% python3 -q
>>> import numpy as np
>>> import numpy.linalg as la
>>> np.set_printoptions(precision=4, suppress=True, linewidth=140)
>>> W0 = np.load("layer8.npy")
>>> W0
array([[ 1.   ,  0.   ,  0.   ,  0.   ,  0.   ,  0.   ,  0.   ,  0.   ,  0.   ,  0.   ,  0.   ],
       [ 0.   ,  1.   ,  0.   ,  0.   ,  0.   ,  0.   ,  0.   ,  0.   ,  0.   ,  0.   ,  0.   ],
       [ 0.   ,  0.   , -0.5  ,  0.   ,  0.   ,  0.   ,  0.   , -0.866,  0.   ,  0.   ,  0.   ],
       [ 0.   ,  0.   ,  0.   ,  1.   ,  0.   ,  0.   ,  0.   ,  0.   ,  0.   ,  0.   ,  0.   ],
       [ 0.   ,  0.   ,  0.   ,  0.   ,  1.   ,  0.   ,  0.   ,  0.   ,  0.   ,  0.   ,  0.   ],
       [ 0.   ,  0.   ,  0.   ,  0.   ,  0.   ,  1.   ,  0.   ,  0.   ,  0.   ,  0.   ,  0.   ],
       [ 0.   ,  0.   ,  0.   ,  0.   ,  0.   ,  0.   ,  1.   ,  0.   ,  0.   ,  0.   ,  0.   ],
       [ 0.   ,  0.   ,  0.866,  0.   ,  0.   ,  0.   ,  0.   , -0.5  ,  0.   ,  0.   ,  0.   ],
       [ 0.   ,  0.   ,  0.   ,  0.   ,  0.   ,  0.   ,  0.   ,  0.   ,  1.   ,  0.   ,  0.   ],
       [ 0.   ,  0.   ,  0.   ,  0.   ,  0.   ,  0.   ,  0.   ,  0.   ,  0.   ,  1.   ,  0.   ],
       [ 0.   ,  0.   ,  0.   ,  0.   ,  0.   ,  0.   ,  0.   ,  0.   ,  0.   ,  0.   ,  1.   ]])
>>> # 10 blocks once reordered
>>> (W0 - W0.T) / 2
array([[ 0.   ,  0.   ,  0.   ,  0.   ,  0.   ,  0.   ,  0.   ,  0.   ,  0.   ,  0.   ,  0.   ],
       [ 0.   ,  0.   ,  0.   ,  0.   ,  0.   ,  0.   ,  0.   ,  0.   ,  0.   ,  0.   ,  0.   ],
       [ 0.   ,  0.   ,  0.   ,  0.   ,  0.   ,  0.   ,  0.   , -0.866,  0.   ,  0.   ,  0.   ],
       [ 0.   ,  0.   ,  0.   ,  0.   ,  0.   ,  0.   ,  0.   ,  0.   ,  0.   ,  0.   ,  0.   ],
       [ 0.   ,  0.   ,  0.   ,  0.   ,  0.   ,  0.   ,  0.   ,  0.   ,  0.   ,  0.   ,  0.   ],
       [ 0.   ,  0.   ,  0.   ,  0.   ,  0.   ,  0.   ,  0.   ,  0.   ,  0.   ,  0.   ,  0.   ],
       [ 0.   ,  0.   ,  0.   ,  0.   ,  0.   ,  0.   ,  0.   ,  0.   ,  0.   ,  0.   ,  0.   ],
       [ 0.   ,  0.   ,  0.866,  0.   ,  0.   ,  0.   ,  0.   ,  0.   ,  0.   ,  0.   ,  0.   ],
       [ 0.   ,  0.   ,  0.   ,  0.   ,  0.   ,  0.   ,  0.   ,  0.   ,  0.   ,  0.   ,  0.   ],
       [ 0.   ,  0.   ,  0.   ,  0.   ,  0.   ,  0.   ,  0.   ,  0.   ,  0.   ,  0.   ,  0.   ],
       [ 0.   ,  0.   ,  0.   ,  0.   ,  0.   ,  0.   ,  0.   ,  0.   ,  0.   ,  0.   ,  0.   ]])
>>> W0.inv()
Traceback (most recent call last):
  File "<python-input-7>", line 1, in <module>
    W0.inv()
    ^^^^^^
AttributeError: 'numpy.ndarray' object has no attribute 'inv'
>>> np.sort(np.abs(la.eigvals(W0)))
array([1., 1., 1., 1., 1., 1., 1., 1., 1., 1., 1.])
>>> la.matrix_power(W0, 4)
array([[ 1.   ,  0.   ,  0.   ,  0.   ,  0.   ,  0.   ,  0.   ,  0.   ,  0.   ,  0.   ,  0.   ],
       [ 0.   ,  1.   ,  0.   ,  0.   ,  0.   ,  0.   ,  0.   ,  0.   ,  0.   ,  0.   ,  0.   ],
       [ 0.   ,  0.   , -0.5  ,  0.   ,  0.   ,  0.   ,  0.   , -0.866,  0.   ,  0.   ,  0.   ],
       [ 0.   ,  0.   ,  0.   ,  1.   ,  0.   ,  0.   ,  0.   ,  0.   ,  0.   ,  0.   ,  0.   ],
       [ 0.   ,  0.   ,  0.   ,  0.   ,  1.   ,  0.   ,  0.   ,  0.   ,  0.   ,  0.   ,  0.   ],
       [ 0.   ,  0.   ,  0.   ,  0.   ,  0.   ,  1.   ,  0.   ,  0.   ,  0.   ,  0.   ,  0.   ],
       [ 0.   ,  0.   ,  0.   ,  0.   ,  0.   ,  0.   ,  1.   ,  0.   ,  0.   ,  0.   ,  0.   ],
       [ 0.   ,  0.   ,  0.866,  0.   ,  0.   ,  0.   ,  0.   , -0.5  ,  0.   ,  0.   ,  0.   ],
       [ 0.   ,  0.   ,  0.   ,  0.   ,  0.   ,  0.   ,  0.   ,  0.   ,  1.   ,  0.   ,  0.   ],
       [ 0.   ,  0.   ,  0.   ,  0.   ,  0.   ,  0.   ,  0.   ,  0.   ,  0.   ,  1.   ,  0.   ],
       [ 0.   ,  0.   ,  0.   ,  0.   ,  0.   ,  0.   ,  0.   ,  0.   ,  0.   ,  0.   ,  1.   ]])
